$ python3 -q
>>> import numpy as np
>>> from numpy import linalg as LA
>>> np.set_printoptions(precision=1, suppress=True, linewidth=140, sign=" ")
>>> W0 = np.load("a.npy")
>>> print(W0)
[[-1 -2  0]
 [-1 -2  0]
 [ 1  0  2]]
>>> print(np.round(LA.norm(W0, 1), 1), round(LA.norm(W0, np.inf), 1))
4.0 3.0
>>> print(LA.norm(W0, axis=1).argmax())
0
>>> print(round(float(LA.norm(W0, 2)), 1))
3.2
>>> print(np.round(LA.norm(W0[2], 1), 1), round(float(LA.norm(W0[2], np.inf)), 1))
3.0 2.0
>>> print(LA.norm(W0, axis=1))
[ 2.2  2.2  2.2]
>>> print(W0[2] @ W0[0])
-1
>>> data = np.load("run19.npy")
>>> print(data.round(1) + 0)
[[-0.9  0.3  0.3]
 [-0.3 -0.2  0. ]
 [ 0.2  0.9 -0.4]
 [-0.3 -0.3 -0.9]]
>>> W = np.array([[2, 3, 6, 1, 4], [9, 7, 6, 4, 2], [9, 8, 5, 3, 9]])
>>> coef = np.array([2, 2, 2, 1, 0])
>>> H = np.maximum(data @ W + coef, 0)
>>> print((H > 0).astype(int))
[[ 1  1  1  1  0]
 [ 0  0  0  0  0]
 [ 1  1  1  1  0]
 [ 0  0  0  0  0]]
>>> print(H)
[[ 5.7  3.9  0.1  2.3  0. ]
 [ 0.   0.   0.   0.   0. ]
 [ 6.8  5.6  6.3  3.5  0. ]
 [ 0.   0.   0.   0.   0. ]]
>>> print((H > 0).mean(axis=0))
[ 0.5  0.5  0.5  0.5  0. ]
>>> cent = np.array([[3, 0, 1], [2, 3, 3], [0, 2, 1], [0, 2, 0], [1, 2, 0]])
>>> print((H @ cent).round(6).argmax(axis=1))
[ 0  0  1  0]
>>> t3 = np.stack([W0, 3 * W0, W0[::-1]])
>>> print(LA.norm(t3, axis=(1, 2)))
[  3.9  11.6   3.9]
>>> print(LA.matrix_rank(t3))
[ 2  2  2]
>>> print(t3.sum(axis=0))
[[ -3  -8   2]
 [ -5 -10   0]
 [  3  -2   8]]
>>> print(t3.shape)
(3, 3, 3)
>>> print(LA.matrix_rank(t3.reshape(3, -1)))
2
>>> arr = np.array([[0.5, -1.4, -0.6, 0.5, 0.1],
...     [0.1, -0.3, -0.1, -0.4, 1.4],
...     [-0.4, -1.0, -1.7, -1.7, 0.0],
...     [0.0, -0.6, 1.2, 1.1, -0.9],
...     [-1.7, 0.2, -0.6, -0.2, 0.1]])
>>> print(arr)
[[ 0.5 -1.4 -0.6  0.5  0.1]
 [ 0.1 -0.3 -0.1 -0.4  1.4]
 [-0.4 -1.  -1.7 -1.7  0. ]
 [ 0.  -0.6  1.2  1.1 -0.9]
 [-1.7  0.2 -0.6 -0.2  0.1]]
>>> r0 = np.array([-5, 2, 2, -2, 3])
>>> M2 = arr + np.outer(r0, np.eye(5)[0])
>>> print(M2)
[[-4.5 -1.4 -0.6  0.5  0.1]
 [ 2.1 -0.3 -0.1 -0.4  1.4]
 [ 1.6 -1.  -1.7 -1.7  0. ]
 [-2.  -0.6  1.2  1.1 -0.9]
 [ 1.3  0.2 -0.6 -0.2  0.1]]
>>> print(np.round(LA.det(M2) / LA.det(arr), 1), np.round(1 + LA.solve(arr, r0)[0], 1))
-1.1 -1.1
>>> print(LA.matrix_rank(LA.inv(M2) - LA.inv(arr), tol=1e-8))
1
>>> rng = np.random.default_rng(21)
>>> lab = rng.permutation(5)
>>> print(lab)
[ 0  1  3  4  2]
>>> M2 = arr[lab][:, lab]
>>> print(np.diag(M2))
[ 0.5 -0.3  1.1  0.1 -1.7]
>>> print(M2)
[[ 0.5 -1.4  0.5  0.1 -0.6]
 [ 0.1 -0.3 -0.4  1.4 -0.1]
 [ 0.  -0.6  1.1 -0.9  1.2]
 [-1.7  0.2 -0.2  0.1 -0.6]
 [-0.4 -1.  -1.7  0.  -1.7]]
>>> left, sigma = LA.svd(arr)
Traceback (most recent call last):
  File "<python-input-40>", line 1, in <module>
    left, sigma = LA.svd(arr)
    ^^^^^^^^^^^
ValueError: too many values to unpack (expected 2)
>>> left, sigma, VT = LA.svd(arr, full_matrices=False)
>>> print(np.allclose(left * sigma @ VT, arr))
True
>>> print(np.round(left.T @ arr @ VT.T, 1) + 0)
[[ 3.2  0.   0.   0.   0. ]
 [ 0.   2.   0.   0.   0. ]
 [ 0.   0.   1.7  0.   0. ]
 [ 0.   0.   0.   1.2  0. ]
 [ 0.   0.   0.   0.   0.6]]
>>> print(sigma / sigma[0])
[ 1.   0.6  0.5  0.4  0.2]
>>> print(np.cumsum(sigma ** 2) / np.sum(sigma ** 2))
[ 0.5  0.8  0.9  1.   1. ]
>>> print(sigma)
[ 3.2  2.   1.7  1.2  0.6]
>>> print((sigma > 1e-8).sum())
5
>>> x = np.array([-2, 3, 1, 3, -3])
>>> y = arr @ x
>>> print(y)
[-4.6 -6.6 -9.   5.4  2.5]
>>> print(LA.solve(arr, y + arr[:, 2]))
[-2.  3.  2.  3. -3.]
>>> print(np.round(LA.solve(arr, arr[:, 3]), 1) + 0)
[ 0.  0.  0.  1.  0.]
>>> M2 = np.array([[0, 2, 3, 2], [3, 0, 2, 1], [2, 1, 1, 2]])
>>> feats = M2.T @ M2
>>> print(feats)
[[ 13   2   8   7]
 [  2   5   7   6]
 [  8   7  14  10]
 [  7   6  10   9]]
>>> w, evecs = LA.eigh(feats)
>>> print((w > 1e-8).sum(), (w < -1e-8).sum())
3 0
>>> print(np.round(LA.eigvalsh(feats @ feats), 1) + 0)
[    0.      2.     60.6  1012.5]
>>> print(w.round(1) + 0)
[  0.    1.4   7.8  31.8]
>>> print(np.round(evecs.T @ feats @ evecs, 1) + 0)
[[  0.    0.    0.    0. ]
 [  0.    1.4   0.    0. ]
 [  0.    0.    7.8   0. ]
 [  0.    0.    0.   31.8]]
>>> print(np.round(w.sum(), 1), np.trace(feats))
41.0 41
>>> print(np.round(LA.svd(feats, compute_uv=False), 1) + 0)
[ 31.8   7.8   1.4   0. ]
>>> print(evecs @ np.diag(w) @ evecs.T)
[[ 13.   2.   8.   7.]
 [  2.   5.   7.   6.]
 [  8.   7.  14.  10.]
 [  7.   6.  10.   9.]]
>>> print(np.abs(evecs[:, -1]).round(6).argmax())
2
>>> print(round(float(LA.norm(feats, 2) / LA.norm(feats)), 1))
1.0
>>> print([round(float(x), 1) for x in LA.svd(feats, compute_uv=False)[:3]])
[31.8, 7.8, 1.4]
>>> print(np.argsort(-LA.norm(feats, axis=0).round(6), kind="stable")[:3])
[ 2  0  3]
>>> t3 = np.stack([feats, 5 * feats, feats[::-1]])
>>> print(t3.sum(axis=0))
[[ 85  18  58  51]
 [ 20  37  56  46]
 [ 50  47  91  66]
 [ 55  38  68  61]]
>>> print(LA.matrix_rank(t3.reshape(3, -1)))
2
>>> print((t3 @ feats.T).shape)
(3, 4, 4)
>>> print(np.einsum("bij,cij->bc", t3, t3))
[[  1075   5375    910]
 [  5375  26875   4550]
 [   910   4550   1075]]
>>> J = np.loadtxt("block16.csv", delimiter=",")
>>> print(J)
[[ 1.  -0.2 -0.1 -0.1]
 [-0.2 -0.3 -0.6 -0.7]
 [-0.1 -0.6  0.7 -0.3]
 [-0.1 -0.7 -0.3  0.6]]
>>> G = J.T @ J
>>> print(G.round(1) + 0)
[[ 1.  0.  0.  0.]
 [ 0.  1.  0.  0.]
 [ 0.  0.  1.  0.]
 [ 0.  0.  0.  1.]]
>>> print(np.trace(G), (J ** 2).sum())
4.0 4.0
>>> print(LA.eigvalsh(G)[::-1])
[ 1.  1.  1.  1.]
